>>> import numpy as np
>>> import numpy.linalg as la
>>> np.set_printoptions(suppress=True, linewidth=140)
>>> tidy = lambda a: np.round(a, 2) + 0
>>> A = np.load("sample15.npy")
>>> tidy(A)
array([[-0.42, -0.37,  0.72,  0.41,  0.05],
       [ 0.66, -0.1 ,  0.09,  0.36,  0.64],
       [-0.3 , -0.5 , -0.68,  0.42,  0.1 ],
       [ 0.48, -0.68,  0.09, -0.22, -0.5 ],
       [-0.24, -0.36,  0.02, -0.69,  0.57]])
>>> u = np.array([5, 1])
>>> tidy(np.cross(A[4, :3], A[1, :3]))
array([-0.03,  0.04,  0.26])
>>> tidy(np.polyval(u, A[4]))
array([-0.21, -0.81,  1.12, -2.47,  3.86])
>>> tidy(np.convolve(A[4], u))
array([-1.21, -2.05, -0.24, -3.45,  2.17,  0.57])
>>> tidy(np.correlate(A[4], A[1], "full"))
array([-0.16, -0.32, -0.14, -0.45,  0.  , -0.1 ,  0.14, -0.52,  0.38])
>>> m1 = np.array([[1.0, 0.0, 1.0, 2.0],
...     [-2.0, 2.0, 3.0, 3.0],
...     [0.0, 0.0, 2.0, 2.0],
...     [0.0, 0.0, 1.0, -2.0]])
>>> u = np.array([2, 3])
>>> np.convolve(m1[1], u)
array([-4., -2., 12., 15.,  9.])
>>> np.array([np.convolve(row, u, "same") for row in m1])
array([[ 2.,  3.,  2.,  7.],
       [-4., -2., 12., 15.],
       [ 0.,  0.,  4., 10.],
       [ 0.,  0.,  2., -1.]])
>>> rng = np.random.default_rng(1607)
>>> lab = rng.permutation(4)
>>> lab
array([3, 0, 2, 1])
>>> B = m1[lab][:, lab]
>>> np.allclose(B, m1)
False
>>> np.trace(B)
np.float64(3.0)
>>> np.diag(B)
array([-2.,  1.,  2.,  2.])
>>> B
array([[-2.,  0.,  1.,  0.],
       [ 2.,  1.,  1.,  0.],
       [ 2.,  0.,  2.,  0.],
       [ 3., -2.,  3.,  2.]])
>>> data = np.load("arr.npy")
>>> data
array([[ 1, -1,  0,  0,  1, -1,  2,  1],
       [-1,  1, -1,  0,  0,  1, -1,  2],
       [ 0, -1,  1, -1,  0,  0,  1, -1],
       [ 0,  0, -1,  1, -1,  0,  0,  1],
       [ 1,  0,  0, -1,  1, -1,  0,  0],
       [-1,  1,  0,  0, -1,  1, -1,  0],
       [ 2, -1,  1,  0,  0, -1,  1, -1],
       [ 1,  2, -1,  1,  0,  0, -1,  1]])
>>> # equal to its transpose
>>> ev, evecs = la.eigh(data)
>>> x0 = np.array([8, 6, 0, 3, 5, 4, 8, 7])
>>> tidy(la.eigvalsh(data[1:, 1:]))
array([-1.53, -0.63, -0.35,  0.45,  1.88,  2.08,  5.11])
>>> np.all(la.eigvalsh(data) > 0)
np.False_
>>> lab = rng.permutation(8)
>>> B = data[:, lab] * rng.choice([-1, 1], 8)
>>> B
array([[ 2,  0,  1,  1,  1, -1,  0, -1],
       [-1, -1, -1,  0,  2,  1,  0,  1],
       [ 1,  1,  1,  0, -1,  0,  1,  0],
       [ 0, -1,  0, -1,  1,  0, -1,  0],
       [ 0,  0,  0,  1,  0, -1,  1, -1],
       [-1,  0, -1, -1,  0,  1,  0,  1],
       [ 1,  1,  1,  0, -1, -1,  0, -2],
       [-1, -1, -2,  0,  1,  0, -1, -1]])
>>> U, _, Vh = la.svd(data.T @ B)
>>> tidy(U @ Vh)
array([[ 0.,  0.,  0.,  0.,  0.,  0.,  0., -1.],
       [ 0.,  0., -1.,  0.,  0.,  0.,  0.,  0.],
       [ 0.,  1.,  0.,  0.,  0.,  0.,  0.,  0.],
       [ 0.,  0.,  0.,  0.,  0.,  0., -1.,  0.],
       [ 0.,  0.,  0.,  1.,  0.,  0.,  0.,  0.],
       [ 0.,  0.,  0.,  0.,  0.,  1.,  0.,  0.],
       [ 1.,  0.,  0.,  0.,  0.,  0.,  0.,  0.],
       [ 0.,  0.,  0.,  0.,  1.,  0.,  0.,  0.]])
>>> ev, evecs = la.eigh(data)
>>> np.unique(ev.round(6) + 0, return_counts=True)[1]
array([1, 1, 1, 1, 1, 1, 1, 1])
>>> tidy(evecs @ np.diag(ev) @ evecs.T)
array([[ 1., -1.,  0.,  0.,  1., -1.,  2.,  1.],
       [-1.,  1., -1.,  0.,  0.,  1., -1.,  2.],
       [ 0., -1.,  1., -1.,  0.,  0.,  1., -1.],
       [ 0.,  0., -1.,  1., -1.,  0.,  0.,  1.],
       [ 1.,  0.,  0., -1.,  1., -1.,  0.,  0.],
       [-1.,  1.,  0.,  0., -1.,  1., -1.,  0.],
       [ 2., -1.,  1.,  0.,  0., -1.,  1., -1.],
       [ 1.,  2., -1.,  1.,  0.,  0., -1.,  1.]])
>>> (ev > 1e-8).sum(), (ev < -1e-8).sum()
(np.int64(4), np.int64(4))
>>> tidy(evecs.T @ data @ evecs)
array([[-2.42,  0.  ,  0.  ,  0.  ,  0.  ,  0.  ,  0.  ,  0.  ],
       [ 0.  , -0.77,  0.  ,  0.  ,  0.  ,  0.  ,  0.  ,  0.  ],
       [ 0.  ,  0.  , -0.46,  0.  ,  0.  ,  0.  ,  0.  ,  0.  ],
       [ 0.  ,  0.  ,  0.  , -0.18,  0.  ,  0.  ,  0.  ,  0.  ],
       [ 0.  ,  0.  ,  0.  ,  0.  ,  0.84,  0.  ,  0.  ,  0.  ],
       [ 0.  ,  0.  ,  0.  ,  0.  ,  0.  ,  2.03,  0.  ,  0.  ],
       [ 0.  ,  0.  ,  0.  ,  0.  ,  0.  ,  0.  ,  3.39,  0.  ],
       [ 0.  ,  0.  ,  0.  ,  0.  ,  0.  ,  0.  ,  0.  ,  5.57]])
>>> tidy(la.svd(data, compute_uv=False))
array([5.57, 3.39, 2.42, 2.03, 0.84, 0.77, 0.46, 0.18])
>>> tidy(ev.sum()), np.trace(data)
(np.float64(8.0), np.int64(8))
>>> np.abs(evecs[:, -1]).round(6).argmax()
np.int64(1)
